$ ipython --no-banner

In [1]: import numpy as np

In [2]: np.set_printoptions(suppress=True, linewidth=140)

In [3]: arr = np.array([[-0.3, 0.7, 0.2],
   ...:     [-0.1, 2.1, 0.2],
   ...:     [0.3, -0.6, -0.7],
   ...:     [-1.7, -1.1, -0.5],
   ...:     [1.1, -0.2, -1.3],
   ...:     [0.6, -0.3, 1.0],
   ...:     [1.6, 0.3, 0.4],
   ...:     [-1.6, 1.0, -2.1],
   ...:     [1.3, 0.6, -0.2],
   ...:     [0.1, 2.7, 1.6],
   ...:     [-0.8, -0.6, -0.6],
   ...:     [1.2, -0.1, 0.0],
   ...:     [0.4, -0.1, -0.6],
   ...:     [-0.9, -1.7, 0.9],
   ...:     [-0.5, 0.1, -1.1],
   ...:     [-0.4, 0.1, 0.5],
   ...:     [0.4, 0.7, 0.0],
   ...:     [-1.6, 1.4, 0.1],
   ...:     [-2.5, -0.3, -0.2],
   ...:     [0.1, 0.6, -0.9],
   ...:     [-0.9, 1.4, -1.2],
   ...:     [-0.3, -0.2, 0.7],
   ...:     [-0.3, -1.3, 0.8],
   ...:     [-0.2, -1.2, 0.5]])

In [4]: rng = np.random.default_rng(604)

In [5]: arr[:, 2] = -2 * arr[:, 0] + 0.1 * rng.normal(size=24)

In [6]: arr.round(2)
Out[6]: 
array([[-0.3 ,  0.7 ,  0.43],
       [-0.1 ,  2.1 ,  0.21],
       [ 0.3 , -0.6 , -0.59],
       [-1.7 , -1.1 ,  3.67],
       [ 1.1 , -0.2 , -2.18],
       [ 0.6 , -0.3 , -1.28],
       [ 1.6 ,  0.3 , -3.02],
       [-1.6 ,  1.  ,  3.08],
       [ 1.3 ,  0.6 , -2.76],
       [ 0.1 ,  2.7 , -0.12],
       [-0.8 , -0.6 ,  1.71],
       [ 1.2 , -0.1 , -2.4 ],
       [ 0.4 , -0.1 , -1.  ],
       [-0.9 , -1.7 ,  1.69],
       [-0.5 ,  0.1 ,  1.07],
       [-0.4 ,  0.1 ,  0.85],
       [ 0.4 ,  0.7 , -0.79],
       [-1.6 ,  1.4 ,  3.09],
       [-2.5 , -0.3 ,  4.91],
       [ 0.1 ,  0.6 , -0.21],
       [-0.9 ,  1.4 ,  1.84],
       [-0.3 , -0.2 ,  0.72],
       [-0.3 , -1.3 ,  0.74],
       [-0.2 , -1.2 ,  0.35]])

In [7]: left, sigma, vt = np.linalg.svd(arr, full_matrices=False)

In [8]: (sigma > 1e-8).sum()
Out[8]: np.int64(3)

In [9]: np.round(sigma / sigma[0], 2)
Out[9]: array([1.  , 0.46, 0.02])

In [10]: np.round(left.T @ arr @ vt.T, 2) + 0
Out[10]: 
array([[11.18,  0.  ,  0.  ],
       [ 0.  ,  5.16,  0.  ],
       [ 0.  ,  0.  ,  0.25]])

In [11]: left.shape, sigma.shape, vt.shape
Out[11]: ((24, 3), (3,), (3, 3))

In [12]: np.round(np.cumsum(sigma ** 2) / np.sum(sigma ** 2), 2)
Out[12]: array([0.82, 1.  , 1.  ])

In [13]: np.allclose(left * sigma @ vt, arr)
Out[13]: True

In [14]: np.abs(left[:, 0]).round(6).argmax()
Out[14]: np.int64(18)

In [15]: np.round(np.abs(vt[0]), 2)
Out[15]: array([0.45, 0.02, 0.89])

In [16]: left, sigma, vt = np.linalg.svd(arr)

In [17]: sigma.round(2)
Out[17]: array([11.18,  5.16,  0.25])

In [18]: np.argmax(sigma[:-1] / (sigma[1:] + 1e-6)) + 1
Out[18]: np.int64(2)

In [19]: out = left[:, :2] @ np.diag(sigma[:2]) @ vt[:2]

In [20]: np.linalg.matrix_rank(out)
Out[20]: np.int64(2)

In [21]: np.round(np.abs(arr - out).max(), 2)
Out[21]: np.float64(0.1)

In [22]: np.linalg.matrix_rank(arr, rtol=0.05)
Out[22]: np.int64(2)

In [23]: round(np.linalg.norm(arr - out, 2), 2), round(float(sigma[2]), 2)
Out[23]: (np.float64(0.25), 0.25)
